% python3 -q
>>> import numpy as np
>>> import numpy.linalg as la
>>> np.set_printoptions(suppress=True, linewidth=200)
>>> def rnd(a):
...     return np.round(a, 3) + 0
... 
>>> feats = np.load("sample0.npy")
>>> feats
array([[-0.6,  2. , -2.2,  0.3, -3.3],
       [ 1. , -1.8,  1. , -0.5,  3.3],
       [-0.2,  0.2,  1.8,  0. ,  4.5],
       [ 0.5,  1.2,  0.8,  0. , -2.1],
       [ 0.9, -1.5,  0.1,  1.2,  4.2],
       [ 0.4, -0.1,  0.2,  1.9,  0.3]])
>>> hat = feats @ la.solve(feats.T @ feats, feats.T)
>>> rnd(la.eigvalsh(hat))
array([0., 1., 1., 1., 1., 1.])
>>> u = np.array([1, 5, 0, -5, 2])
>>> rng = np.random.default_rng(6729)
>>> A = np.outer(rng.normal(size=10), u) + 0.05 * rng.normal(size=(10, 5))
>>> rnd(A)
array([[  1.656,   8.456,  -0.009,  -8.312,   3.396],
       [ -1.848,  -9.124,  -0.041,   9.071,  -3.65 ],
       [ -0.789,  -3.492,  -0.077,   3.488,  -1.487],
       [ -0.618,  -3.281,   0.058,   3.304,  -1.356],
       [ -0.592,  -2.64 ,   0.09 ,   2.612,  -1.05 ],
       [ -0.543,  -2.614,  -0.005,   2.631,  -1.007],
       [  0.787,   3.769,   0.087,  -3.765,   1.421],
       [ -2.476, -12.32 ,   0.041,  12.307,  -4.891],
       [ -1.249,  -5.749,  -0.022,   5.82 ,  -2.283],
       [  2.029,  10.019,   0.005,  -9.883,   4.002]])
>>> vec = np.array([0, 1, 3, 3, 2])
>>> y = A @ vec
>>> rnd(la.solve(A.T @ A, A.T @ y))
array([0., 1., 3., 3., 2.])
>>> rnd(la.lstsq(A, y)[0])
array([0., 1., 3., 3., 2.])
>>> rnd(y)
array([ -9.715,  10.665,   3.767,   4.091,   3.365,   3.25 ,  -4.423,  14.941,   7.08 , -11.61 ])
>>> y = y + 0.3 * rng.normal(size=10)
>>> rnd(y)
array([ -9.555,  10.545,   3.738,   3.929,   3.493,   2.976,  -4.726,  15.286,   7.33 , -11.609])
>>> coef, *_ = la.lstsq(A, y)
>>> coef.round()
array([-2.,  1.,  3.,  4.,  4.])
>>> [round(float(la.norm(la.solve(A.T @ A + lam * np.eye(5), A.T @ y))), 2) for lam in (0, 1, 10, 100)]
[6.7, 0.82, 0.8, 0.74]
